$ python -q
>>> import numpy as np
>>> np.set_printoptions(precision=2, suppress=True, linewidth=100)
>>> rnd = lambda a: np.round(a, 2) + 0
>>> data = np.load("run0.npy")
>>> data
array([[  5,   5,  -3,   5,  -2],
       [ -6,   2,  -9,   0,   7],
       [  9,   5,  -3,   1,   3],
       [-19,  13, -39,   5,  26]])
>>> # rows and columns are dependent
>>> np.abs(np.diag(np.linalg.qr(data)[1])) > 1e-9
array([ True,  True,  True, False])
>>> r0 = np.array([2, 1])
>>> np.array([np.convolve(row, r0, "same") for row in data])
array([[ 10,  15,  -1,   7,   1],
       [-12,  -2, -16,  -9,  14],
       [ 18,  19,  -1,  -1,   7],
       [-38,   7, -65, -29,  57]])
>>> np.correlate(data[3], data[1], "full")
array([-133,   91, -102, -120,  673, -201,   10,   22, -156])
>>> np.linalg.matrix_rank(data, rtol=0.1)
np.int64(2)
>>> rnd(np.linalg.norm(data, 2) / np.linalg.norm(data))
np.float64(0.97)
>>> np.linalg.cond(data) > 100
np.True_
>>> [round(float(x), 2) for x in np.linalg.svd(data, compute_uv=False)[:3]]
[54.05, 13.66, 5.22]
>>> np.argsort(-np.linalg.norm(data, axis=0).round(6), kind="stable")[:3]
array([2, 4, 0])
>>> r0, r1 = data[2], data[1]
>>> r0 @ r0
np.int64(125)
>>> r0 @ r1
np.int64(4)
>>> pr = (r0 @ r1) / (r0 @ r0) * r0
>>> rnd(r1 - pr)
array([-6.29,  1.84, -8.9 , -0.03,  6.9 ])
>>> np.linalg.matrix_rank(np.outer(r0, r1))
np.int64(1)
>>> rnd((r1 - pr) @ r0)
np.float64(0.0)
>>> rnd(np.linalg.norm(r0 + r1) ** 2 + np.linalg.norm(r0 - r1) ** 2)
np.float64(590.0)
>>> M = np.load("sample19.npy")
>>> M
array([[  6.03,   1.9 ,   1.2 ],
       [  3.01,   1.6 ,   0.6 ],
       [ -5.48,   0.3 ,  -1.1 ],
       [  7.97,  -0.1 ,   1.6 ],
       [ -0.97,  -0.5 ,  -0.2 ],
       [ -3.51,   0.4 ,  -0.7 ],
       [ -5.06,  -1.1 ,  -1.  ],
       [ -6.47,   1.3 ,  -1.3 ],
       [ -5.04,  -1.1 ,  -1.  ],
       [ -8.51,  -0.1 ,  -1.7 ],
       [  8.56,   0.2 ,   1.7 ],
       [  1.94,  -0.3 ,   0.4 ],
       [  0.95,  -1.3 ,   0.2 ],
       [  8.48,  -0.3 ,   1.7 ],
       [ -9.02,   0.  ,  -1.8 ],
       [  7.91,  -0.6 ,   1.6 ],
       [ -0.94,  -1.2 ,  -0.2 ],
       [ -9.48,   1.3 ,  -1.9 ],
       [  3.9 ,  -0.3 ,   0.8 ],
       [  8.44,  -0.4 ,   1.7 ],
       [  1.96,  -0.2 ,   0.4 ],
       [  0.  ,   3.3 ,   0.  ],
       [  1.54,   0.1 ,   0.3 ],
       [  4.  ,  -1.6 ,   0.8 ],
       [ -2.91,  -1.4 ,  -0.6 ],
       [  1.5 ,  -2.1 ,   0.3 ],
       [ -1.02,  -0.1 ,  -0.2 ],
       [  1.48,  -1.6 ,   0.3 ],
       [ -0.48,   1.3 ,  -0.1 ],
       [ -6.97,  -0.1 ,  -1.4 ],
       [  4.04,   0.4 ,   0.8 ],
       [-10.05,  -1.1 ,  -2.  ]])
>>> Uu, sig, Vh = np.linalg.svd(M, full_matrices=False)
>>> rnd(Uu.T @ Uu)
array([[1., 0., 0.],
       [0., 1., 0.],
       [0., 0., 1.]])
>>> rnd(Uu.T @ M @ Vh.T)
array([[32.1 ,  0.  ,  0.  ],
       [ 0.  ,  6.48,  0.  ],
       [ 0.  ,  0.  ,  0.05]])
>>> rnd(sig / sig[0])
array([1. , 0.2, 0. ])
>>> (sig > 1e-8).sum()
np.int64(3)
>>> Q, _ = np.linalg.qr(np.array([[-0.9, -0.9, 1.0, -0.1, 1.1, -0.3],
...     [-0.8, -1.0, -1.5, -0.1, -0.3, -0.2],
...     [1.2, -0.1, 1.0, -0.3, 0.3, 0.7],
...     [-0.6, 0.5, -1.9, 1.1, -1.3, -1.0],
...     [0.2, -0.2, -1.1, -0.7, -0.9, -0.2],
...     [1.4, -2.7, 0.7, 1.2, 1.1, 1.0]]))
>>> K = Q[:, :4]
>>> rnd(K)
array([[-0.39, -0.48, -0.56,  0.03],
       [-0.35, -0.49,  0.39,  0.33],
       [ 0.52,  0.18, -0.09,  0.19],
       [-0.26,  0.07,  0.55, -0.62],
       [ 0.09, -0.04,  0.46,  0.62],
       [ 0.61, -0.7 ,  0.11, -0.3 ]])
>>> # columns are unit length and at right angles
>>> other = np.c_[K[:, :2] @ np.array([[-2, -5], [-1, -1]]), np.array([4, -5, -9, 2, 4, -1])]
>>> rnd(other)
array([[ 1.26,  2.44,  4.  ],
       [ 1.19,  2.24, -5.  ],
       [-1.22, -2.79, -9.  ],
       [ 0.45,  1.24,  2.  ],
       [-0.14, -0.4 ,  4.  ],
       [-0.52, -2.35, -1.  ]])
>>> rnd(np.linalg.lstsq(K, other[:, 0])[0])
array([-2., -1.,  0.,  0.])
>>> rnd(np.linalg.norm(np.linalg.qr(K)[0].T @ other, axis=0) ** 2 / ((other ** 2).sum(axis=0) + 1e-12))
array([1.  , 1.  , 0.22])
>>> r0, r1 = other[2], other[3]
>>> rnd(r0 @ r0)
np.float64(90.31)
>>> rnd(r0 @ r1)
np.float64(-22.02)
>>> pr = (r0 @ r1) / (r0 @ r0) * r0
>>> rnd(np.linalg.norm(r0 + r1) ** 2 + np.linalg.norm(r0 - r1) ** 2)
np.float64(192.1)
>>> np.linalg.matrix_rank(np.outer(r0, r1))
np.int64(1)
>>> rnd(pr)
array([0.3 , 0.68, 2.19])
>>> other = K / np.linalg.norm(K, axis=1, keepdims=True)
>>> C2 = other @ other.T
>>> np.argwhere(np.triu(np.abs(C2) > 0.95, 1))
array([], shape=(0, 2), dtype=int64)
>>> rnd(C2)
array([[ 1.  ,  0.25, -0.47, -0.36, -0.39,  0.03],
       [ 0.25,  1.  , -0.52,  0.1 ,  0.6 ,  0.1 ],
       [-0.47, -0.52,  1.  , -0.56,  0.25,  0.22],
       [-0.36,  0.1 , -0.56,  1.  , -0.23,  0.05],
       [-0.39,  0.6 ,  0.25, -0.23,  1.  , -0.07],
       [ 0.03,  0.1 ,  0.22,  0.05, -0.07,  1.  ]])
